% python3 -q
>>> import numpy as np
>>> np.set_printoptions(suppress=True, linewidth=160)
>>> J = np.array([[8, 6, 4], [6, 6, 5], [4, 5, 5]])
>>> # symmetric, so the eigenvalues are real
>>> ev, V = np.linalg.eig(J)
>>> np.round(np.sort(np.linalg.eigvals(np.linalg.inv(J))), 2)
array([0.06, 0.42, 9.77])
>>> np.round(np.sort(np.linalg.eigvals(J @ J)), 2)
array([  0.01,   5.58, 273.41])
>>> ev.round(2)
array([16.54,  2.36,  0.1 ])
>>> vec = np.ones(3)
>>> for _ in range(3):
...     vec = J @ vec
...     vec /= np.linalg.norm(vec)
...     print(round(vec @ J @ vec, 2))
... 
16.53
16.53
16.54
>>> round(float(np.linalg.eigvalsh(J)[-1]), 2)
16.54
>>> vec.round(2)
array([0.64, 0.6 , 0.48])
>>> data = np.diag(np.array([-9, -9, -9, -2, 9, -1, 9])) + 5 * np.eye(7, k=1) + 5 * np.eye(7, k=-1)
>>> data
array([[-9.,  5.,  0.,  0.,  0.,  0.,  0.],
       [ 5., -9.,  5.,  0.,  0.,  0.,  0.],
       [ 0.,  5., -9.,  5.,  0.,  0.,  0.],
       [ 0.,  0.,  5., -2.,  5.,  0.,  0.],
       [ 0.,  0.,  0.,  5.,  9.,  5.,  0.],
       [ 0.,  0.,  0.,  0.,  5., -1.,  5.],
       [ 0.,  0.,  0.,  0.,  0.,  5.,  9.]])
>>> A2 = data / np.sqrt((data ** 2).mean(axis=1, keepdims=True))
>>> A2[2].round(2)
array([ 0.  ,  1.16, -2.08,  1.16,  0.  ,  0.  ,  0.  ])
